>>> import numpy as np
>>> from numpy import linalg as LA
>>> np.set_printoptions(precision=3, suppress=True, linewidth=160, floatmode="fixed")
>>> tidy = lambda a: np.round(a, 3) + 0
>>> out = np.array([[1, 0], [-3, -3]])
>>> J = np.block([[np.zeros((2, 2)), out], [out.T, np.zeros((2, 2))]])
>>> print(J)
[[ 0.000  0.000  1.000  0.000]
 [ 0.000  0.000 -3.000 -3.000]
 [ 1.000 -3.000  0.000  0.000]
 [ 0.000 -3.000  0.000  0.000]]
>>> vec = np.array([4, 0, 1, 5])
>>> a = np.maximum(J @ vec, 0)
>>> print(np.maximum(J @ vec, 0) - np.maximum(-J @ vec, 0))
[  1.000 -18.000   4.000   0.000]
>>> print(a)
[1.000 0.000 4.000 0.000]
>>> print(J * (a > 1e-9)[:, None])
[[ 0.000  0.000  1.000  0.000]
 [ 0.000  0.000 -0.000 -0.000]
 [ 1.000 -3.000  0.000  0.000]
 [ 0.000 -0.000  0.000  0.000]]
>>> print(np.maximum(J @ (3 * vec), 0))
[ 3.000  0.000 12.000  0.000]
>>> out = LA.inv(J)
>>> print(tidy(J @ out))
[[1.000 0.000 0.000 0.000]
 [0.000 1.000 0.000 0.000]
 [0.000 0.000 1.000 0.000]
 [0.000 0.000 0.000 1.000]]
>>> F = np.load("arr.npy")
>>> print(F)
[[ 0  1  1 -1  2  2 -2]
 [ 0  3  3  0 -3  1  2]
 [ 0  0  1  2  2 -1 -1]
 [ 0  0  0 -1  3  3  2]
 [ 0  0  0  0 -2 -3 -2]
 [ 0  0  0  0  0  0  2]
 [ 0  0  0  0  0  0  2]]
>>> print(np.prod(np.diag(F)), tidy(LA.det(F)))
0 0.0
>>> print(F @ F)
[[  0   3   4   3  -8  -9  -5]
 [  0   9  12   6   3   9  15]
 [  0   0   1   0   4  -1  -5]
 [  0   0   0   1  -9 -12   2]
 [  0   0   0   0   4   6  -6]
 [  0   0   0   0   0   0   4]
 [  0   0   0   0   0   0   4]]
>>> print(tidy(F.mean(axis=0)))
[0.000 0.571 0.714 0.000 0.286 0.286 0.429]
>>> print(F.sum(axis=1))
[ 3  6  3  7 -7  2  2]
>>> print(LA.matrix_rank(F))
6
>>> r = LA.matrix_rank(F)
>>> print(r)
6
>>> null = LA.svd(F)[2][r:].T
>>> print(null.shape)
(7, 1)
>>> print([int(LA.matrix_rank(np.delete(F, i, axis=0))) for i in range(7)])
[5, 5, 5, 5, 5, 6, 6]
>>> Uu, sigma, Vh = LA.svd(F, full_matrices=False)
>>> print(Uu.shape, sigma.shape, Vh.shape)
(7, 7) (7,) (7, 7)
>>> print(np.allclose(Uu * sigma @ Vh, F))
True
>>> X = np.array([[-0.3, 3.0, 0.2, 0.0],
...     [-0.3, -0.4, -0.2, -0.7],
...     [-0.7, 0.1, 0.4, 1.6],
...     [1.7, 0.4, -0.5, -0.1],
...     [-0.1, 0.0, 1.4, 2.2]])
>>> rng = np.random.default_rng(15)
>>> X[4] = X[3] + 0.1 * rng.normal(size=4)
>>> print(tidy(X))
[[-0.300  3.000  0.200  0.000]
 [-0.300 -0.400 -0.200 -0.700]
 [-0.700  0.100  0.400  1.600]
 [ 1.700  0.400 -0.500 -0.100]
 [ 1.557  0.306 -0.461 -0.152]]
>>> out = np.c_[X[:, :2] @ np.array([[1, 1], [2, 0]]), np.array([1, 3, -1, -1, 2])]
>>> print(tidy(out))
[[ 5.700 -0.300  1.000]
 [-1.100 -0.300  3.000]
 [-0.500 -0.700 -1.000]
 [ 2.500  1.700 -1.000]
 [ 2.170  1.557  2.000]]
>>> print(LA.matrix_rank(np.c_[X, out]))
5
>>> print(tidy(LA.norm(LA.qr(X)[0].T @ out, axis=0) ** 2 / ((out ** 2).sum(axis=0) + 1e-12)))
[1.000 1.000 0.695]
>>> print(tidy(LA.lstsq(X, out[:, 0])[0]))
[1.000 2.000 0.000 0.000]
>>> t3 = np.stack([out, -3 * out, out[::-1]])
>>> print(tidy(np.einsum("bij,cij->bc", t3, t3)))
[[  66.891 -200.673   17.019]
 [-200.673  602.020  -51.058]
 [  17.019  -51.058   66.891]]
>>> print(tidy(X.ravel(order="F")))
[-0.300 -0.300 -0.700  1.700  1.557  3.000 -0.400  0.100  0.400  0.306  0.200 -0.200  0.400 -0.500 -0.461  0.000 -0.700  1.600 -0.100 -0.152]
>>> print(tidy(X.reshape(2, -1)))
[[-0.300  3.000  0.200  0.000 -0.300 -0.400 -0.200 -0.700 -0.700  0.100]
 [ 0.400  1.600  1.700  0.400 -0.500 -0.100  1.557  0.306 -0.461 -0.152]]
>>> t3 = X.reshape(5, 2, -1)
>>> print(tidy(t3.transpose(1, 0, 2)))
[[[-0.300  3.000]
  [-0.300 -0.400]
  [-0.700  0.100]
  [ 1.700  0.400]
  [ 1.557  0.306]]

 [[ 0.200  0.000]
  [-0.200 -0.700]
  [ 0.400  1.600]
  [-0.500 -0.100]
  [-0.461 -0.152]]]
>>> print(tidy(t3.sum(axis=1)))
[[-0.100  3.000]
 [-0.500 -1.100]
 [-0.300  1.700]
 [ 1.200  0.300]
 [ 1.096  0.154]]
>>> print(tidy(t3[:, 0]))
[[-0.300  3.000]
 [-0.300 -0.400]
 [-0.700  0.100]
 [ 1.700  0.400]
 [ 1.557  0.306]]
>>> hat = X @ LA.solve(X.T @ X, X.T)
>>> print(tidy(np.trace(hat)))
4.0
>>> print(tidy(hat))
[[ 1.000  0.000 -0.001  0.009 -0.010]
 [ 0.000  0.999 -0.001  0.017 -0.020]
 [-0.001 -0.001  0.998  0.027 -0.031]
 [ 0.009  0.017  0.027  0.563  0.495]
 [-0.010 -0.020 -0.031  0.495  0.440]]
>>> print(np.allclose(hat @ hat, hat))
True
>>> print(tidy(hat @ X[:, 2]))
[ 0.200 -0.200  0.400 -0.500 -0.461]
>>> vec = np.array([-3, 4, -5, -2])
>>> target = X @ vec
>>> print(tidy(target))
[11.900  1.700 -2.700 -0.800 -0.838]
>>> print(tidy(LA.lstsq(X, target)[0]))
[-3.000  4.000 -5.000 -2.000]
>>> target = target + 0.3 * rng.normal(size=5)
>>> print(tidy(target))
[12.058  1.942 -3.133 -0.495 -1.016]
>>> beta, *_ = LA.lstsq(X, target)
>>> print(tidy(X.T @ (target - X @ beta)))
[0.000 0.000 0.000 0.000]
>>> print([round(float(LA.norm(LA.solve(X.T @ X + lam * np.eye(4), X.T @ target))), 2) for lam in (0, 1, 10, 100)])
[7.85, 4.24, 1.91, 0.33]
>>> feats = np.loadtxt("layer6.csv", delimiter=",")
>>> print(tidy(feats))
[[ 1.000  0.000  0.000  0.000  0.000  0.000]
 [ 0.000  1.000  0.000  0.000  0.000  0.000]
 [ 0.000  0.000  0.643  0.766  0.000  0.000]
 [ 0.000  0.000 -0.766  0.643  0.000  0.000]
 [ 0.000  0.000  0.000  0.000  1.000  0.000]
 [ 0.000  0.000  0.000  0.000  0.000  1.000]]
>>> def softmax(z):
...     e = np.exp(z - z.max(axis=-1, keepdims=True))
...     return e / e.sum(axis=-1, keepdims=True)
... 
>>> print(tidy(softmax(feats[2])))
[0.124 0.124 0.236 0.267 0.124 0.124]
>>> scores = feats @ feats.T / np.sqrt(6)
>>> print(softmax(scores).round(6).argmax(axis=1))
[0 1 2 3 4 5]
